$ ipython --no-banner

In [1]: import numpy as np

In [2]: from numpy import linalg as LA

In [3]: np.set_printoptions(suppress=True, linewidth=200)

In [4]: rnd = lambda a: np.round(a, 2) + 0

In [5]: W0 = np.load("m.npy")

In [6]: W0
Out[6]: 
array([[ 4,  5,  6,  7,  8,  9, 10],
       [11, 12, 13, 14, 15, 16, 17],
       [18, 19, 20, 21, 22, 23, 24],
       [25, 26, 27, 28, 29, 30, 31],
       [32, 33, 34, 35, 36, 37, 38]])

In [7]: left, sig, Vh = LA.svd(W0)

In [8]: evecs = Vh[:(sig > 1e-8).sum()]

In [9]: rng = np.random.default_rng(118160)

In [10]: x = W0[2] + 3 * W0[0] + rng.integers(2) * np.eye(7)[5]

In [11]: x
Out[11]: array([30., 34., 38., 42., 46., 51., 54.])

In [12]: np.allclose(evecs.T @ evecs @ x, x)
Out[12]: False

In [13]: rnd(np.diag(evecs.T @ evecs))
Out[13]: array([0.46, 0.29, 0.18, 0.14, 0.18, 0.29, 0.46])

In [14]: rnd(evecs.T @ evecs)
Out[14]: 
array([[ 0.46,  0.36,  0.25,  0.14,  0.04, -0.07, -0.18],
       [ 0.36,  0.29,  0.21,  0.14,  0.07,  0.  , -0.07],
       [ 0.25,  0.21,  0.18,  0.14,  0.11,  0.07,  0.04],
       [ 0.14,  0.14,  0.14,  0.14,  0.14,  0.14,  0.14],
       [ 0.04,  0.07,  0.11,  0.14,  0.18,  0.21,  0.25],
       [-0.07,  0.  ,  0.07,  0.14,  0.21,  0.29,  0.36],
       [-0.18, -0.07,  0.04,  0.14,  0.25,  0.36,  0.46]])

In [15]: other = np.array([[0, 0, 0, 0, -3, -3],
    ...:     [1, 0, 3, 0, -3, 2],
    ...:     [-2, 0, 1, 2, -2, 3],
    ...:     [3, 2, -2, 1, 2, 2],
    ...:     [1, 3, -3, 3, -1, 3],
    ...:     [0, 0, -3, 2, 1, 1]])

In [16]: E = other + other.T

In [17]: E
Out[17]: 
array([[ 0,  1, -2,  3, -2, -3],
       [ 1,  0,  3,  2,  0,  2],
       [-2,  3,  2,  0, -5,  0],
       [ 3,  2,  0,  2,  5,  4],
       [-2,  0, -5,  5, -2,  4],
       [-3,  2,  0,  4,  4,  2]])

In [18]: x = np.array([0, 3, 2, 5, 3, 1])

In [19]: target = E @ x

In [20]: target
Out[20]: array([ 5, 18, -2, 35, 13, 40])

In [21]: rnd(LA.solve(E, target + E[:, 2]))
Out[21]: array([0., 3., 3., 5., 3., 1.])

In [22]: rnd(LA.norm(E, axis=1))
Out[22]: array([5.2 , 4.24, 6.48, 7.62, 8.6 , 7.  ])

In [23]: rnd(LA.norm(E[1] - E[0]))
Out[23]: np.float64(7.55)

In [24]: rnd(LA.norm(E[1], 1)), rnd(LA.norm(E[1], np.inf))
Out[24]: (np.float64(8.0), np.float64(3.0))

In [25]: rnd(LA.norm(E, 1)), rnd(LA.norm(E, np.inf))
Out[25]: (np.float64(18.0), np.float64(18.0))

In [26]: rnd(LA.norm(E, axis=0))
Out[26]: array([5.2 , 4.24, 6.48, 7.62, 8.6 , 7.  ])

In [27]: rnd(LA.norm(E) ** 2 / LA.norm(E, 2) ** 2)
Out[27]: np.float64(2.41)

In [28]: other = E + rng.integers(-2, 3, (6, 2)) @ rng.integers(-2, 3, (2, 6))

In [29]: other
Out[29]: 
array([[ 2, -1,  2,  7, -6, -3],
       [-1,  2, -1, -2,  4,  2],
       [-6, -1,  2,  4, -7,  0],
       [ 5,  0,  4,  6,  1,  4],
       [ 2,  4, -5,  1,  0,  4],
       [-7,  2, -4,  2,  7,  2]])

In [30]: other - E
Out[30]: 
array([[ 2, -2,  4,  4, -4,  0],
       [-2,  2, -4, -4,  4,  0],
       [-4, -4,  0,  4, -2,  0],
       [ 2, -2,  4,  4, -4,  0],
       [ 4,  4,  0, -4,  2,  0],
       [-4,  0, -4, -2,  3,  0]])

In [31]: np.abs(other - E).sum(axis=1)
Out[31]: array([16, 16, 14, 16, 14, 13])

In [32]: rnd(LA.svd(other - E, compute_uv=False))
Out[32]: array([15.06,  9.49,  0.  ,  0.  ,  0.  ,  0.  ])

In [33]: arr = np.loadtxt("x.csv", delimiter=",")

In [34]: arr
Out[34]: 
array([[  1.27,   3.2 ,  -0.98,   3.23,   6.47,   8.85,  10.96],
       [  2.43,   7.92,   5.9 , -10.52,   0.11,   6.15,  -3.77],
       [ -1.69,   0.13, -10.03,  -1.36,   6.6 ,   4.94,  -5.85],
       [  8.35,   6.81,  -3.91,  -0.9 ,  -4.04,  -6.61,   4.58],
       [  9.16,  -7.58,   2.82,  -3.34,   6.67,  -0.27,   1.23],
       [ -8.39,  -9.68,  -4.76,  -7.23,  -1.58,  -3.12,   4.63],
       [ -0.67,   3.49,   2.5 ,   1.04,  12.29,  -4.68,   1.  ]])

In [35]: LA.lstsq(W0[:-1].T, W0[-1])[2]
Out[35]: np.int32(2)

In [36]: rnd(W0 @ LA.pinv(W0) @ W0)
Out[36]: 
array([[ 4.,  5.,  6.,  7.,  8.,  9., 10.],
       [11., 12., 13., 14., 15., 16., 17.],
       [18., 19., 20., 21., 22., 23., 24.],
       [25., 26., 27., 28., 29., 30., 31.],
       [32., 33., 34., 35., 36., 37., 38.]])

In [37]: np.abs(np.diag(LA.qr(W0)[1])) > 1e-9
Out[37]: array([ True,  True, False, False, False])

In [38]: np.unique(W0.round(6), axis=0).shape
Out[38]: (5, 7)
